% python3 -q
>>> import numpy as np
>>> np.set_printoptions(precision=2, suppress=True, linewidth=160)
>>> r0 = np.array([4, 0, -3, -3, 0, -1, 3, 2, 1]) + 0.5
>>> W0 = np.outer(r0, r0) / (r0 @ r0)
>>> W0.round(2) + 0
array([[ 0.37,  0.04, -0.21, -0.21,  0.04, -0.04,  0.29,  0.21,  0.12],
       [ 0.04,  0.  , -0.02, -0.02,  0.  ,  0.  ,  0.03,  0.02,  0.01],
       [-0.21, -0.02,  0.12,  0.12, -0.02,  0.02, -0.16, -0.12, -0.07],
       [-0.21, -0.02,  0.12,  0.12, -0.02,  0.02, -0.16, -0.12, -0.07],
       [ 0.04,  0.  , -0.02, -0.02,  0.  ,  0.  ,  0.03,  0.02,  0.01],
       [-0.04,  0.  ,  0.02,  0.02,  0.  ,  0.  , -0.03, -0.02, -0.01],
       [ 0.29,  0.03, -0.16, -0.16,  0.03, -0.03,  0.23,  0.16,  0.1 ],
       [ 0.21,  0.02, -0.12, -0.12,  0.02, -0.02,  0.16,  0.12,  0.07],
       [ 0.12,  0.01, -0.07, -0.07,  0.01, -0.01,  0.1 ,  0.07,  0.04]])
>>> round(float(np.linalg.norm(W0, 2) / np.linalg.norm(W0)), 2)
1.0
>>> np.linalg.matrix_rank(W0, rtol=0.1)
np.int64(1)
>>> [round(float(x), 2) for x in np.linalg.svd(W0, compute_uv=False)[:3]]
[1.0, 0.0, 0.0]
>>> np.argsort(-np.linalg.norm(W0, axis=0).round(6), kind="stable")[:3]
array([0, 6, 2])
>>> r0, r1 = W0[5], W0[8]
>>> round(float(r0 @ r1), 2)
-0.01
>>> np.round(r0 @ r0, 2)
np.float64(0.0)
>>> pr = (r0 @ r1) / (r0 @ r0) * r0
>>> np.round(r1 - pr, 2) + 0
array([0., 0., 0., 0., 0., 0., 0., 0., 0.])
>>> round((r1 - pr) @ r0, 2)
np.float64(-0.0)
>>> np.linalg.matrix_rank(np.outer(r0, r1))
np.int64(1)
>>> pr
array([ 0.12,  0.01, -0.07, -0.07,  0.01, -0.01,  0.1 ,  0.07,  0.04])
>>> Uu, sv, Vh = np.linalg.svd(W0)
>>> np.argmax(sv[:-1] / (sv[1:] + 1e-6)) + 1
np.int64(1)
>>> other = Uu[:, :1] @ np.diag(sv[:1]) @ Vh[:1]
>>> np.linalg.matrix_rank(W0, rtol=0.05)
np.int64(1)
>>> round(float(np.linalg.norm(W0 - other, 2)), 2), np.round(sv[1], 2)
(0.0, np.float64(0.0))
>>> other.round(2) + 0
array([[ 0.37,  0.04, -0.21, -0.21,  0.04, -0.04,  0.29,  0.21,  0.12],
       [ 0.04,  0.  , -0.02, -0.02,  0.  ,  0.  ,  0.03,  0.02,  0.01],
       [-0.21, -0.02,  0.12,  0.12, -0.02,  0.02, -0.16, -0.12, -0.07],
       [-0.21, -0.02,  0.12,  0.12, -0.02,  0.02, -0.16, -0.12, -0.07],
       [ 0.04,  0.  , -0.02, -0.02,  0.  ,  0.  ,  0.03,  0.02,  0.01],
       [-0.04,  0.  ,  0.02,  0.02,  0.  ,  0.  , -0.03, -0.02, -0.01],
       [ 0.29,  0.03, -0.16, -0.16,  0.03, -0.03,  0.23,  0.16,  0.1 ],
       [ 0.21,  0.02, -0.12, -0.12,  0.02, -0.02,  0.16,  0.12,  0.07],
       [ 0.12,  0.01, -0.07, -0.07,  0.01, -0.01,  0.1 ,  0.07,  0.04]])
>>> C2 = W0.T @ W0
>>> np.round(np.diag(C2), 2) + 0
array([0.37, 0.  , 0.12, 0.12, 0.  , 0.  , 0.23, 0.12, 0.04])
>>> np.round(np.linalg.svd(W0, compute_uv=False) ** 2, 2) + 0
array([1., 0., 0., 0., 0., 0., 0., 0., 0.])
>>> C2.round(2) + 0
array([[ 0.37,  0.04, -0.21, -0.21,  0.04, -0.04,  0.29,  0.21,  0.12],
       [ 0.04,  0.  , -0.02, -0.02,  0.  ,  0.  ,  0.03,  0.02,  0.01],
       [-0.21, -0.02,  0.12,  0.12, -0.02,  0.02, -0.16, -0.12, -0.07],
       [-0.21, -0.02,  0.12,  0.12, -0.02,  0.02, -0.16, -0.12, -0.07],
       [ 0.04,  0.  , -0.02, -0.02,  0.  ,  0.  ,  0.03,  0.02,  0.01],
       [-0.04,  0.  ,  0.02,  0.02,  0.  ,  0.  , -0.03, -0.02, -0.01],
       [ 0.29,  0.03, -0.16, -0.16,  0.03, -0.03,  0.23,  0.16,  0.1 ],
       [ 0.21,  0.02, -0.12, -0.12,  0.02, -0.02,  0.16,  0.12,  0.07],
       [ 0.12,  0.01, -0.07, -0.07,  0.01, -0.01,  0.1 ,  0.07,  0.04]])
>>> np.round(np.linalg.eigvalsh(C2)[::-1], 2) + 0
array([1., 0., 0., 0., 0., 0., 0., 0., 0.])
>>> (W0 @ W0.T).shape
(9, 9)
>>> rng = np.random.default_rng(36872)
>>> E = np.eye(5, dtype=int)[rng.permutation(5)]
>>> E
array([[1, 0, 0, 0, 0],
       [0, 0, 0, 0, 1],
       [0, 0, 1, 0, 0],
       [0, 0, 0, 1, 0],
       [0, 1, 0, 0, 0]])
>>> # 4 groups of indices that never mix
>>> evals, V = np.linalg.eigh(E)
>>> x0 = np.array([-3, -1, 0, 0, 2])
>>> V * np.maximum(evals, 0) @ V.T
array([[1. , 0. , 0. , 0. , 0. ],
       [0. , 0.5, 0. , 0. , 0.5],
       [0. , 0. , 1. , 0. , 0. ],
       [0. , 0. , 0. , 1. , 0. ],
       [0. , 0.5, 0. , 0. , 0.5]])
>>> np.linalg.eigvalsh(E[1:, 1:])
array([-1.,  1.,  1.,  1.])
>>> x0 @ E @ x0
np.int64(5)
>>> x0 = np.array([1, 1, 1, 0, 1])
>>> y = E @ x0
>>> y
array([1, 1, 1, 0, 1])
>>> np.linalg.solve(E, y)
array([1., 1., 1., 0., 1.])
>>> np.linalg.solve(E.T, E[4])
array([0., 0., 0., 0., 1.])
>>> np.linalg.solve(E, E[:, 3])
array([0., 0., 0., 1., 0.])
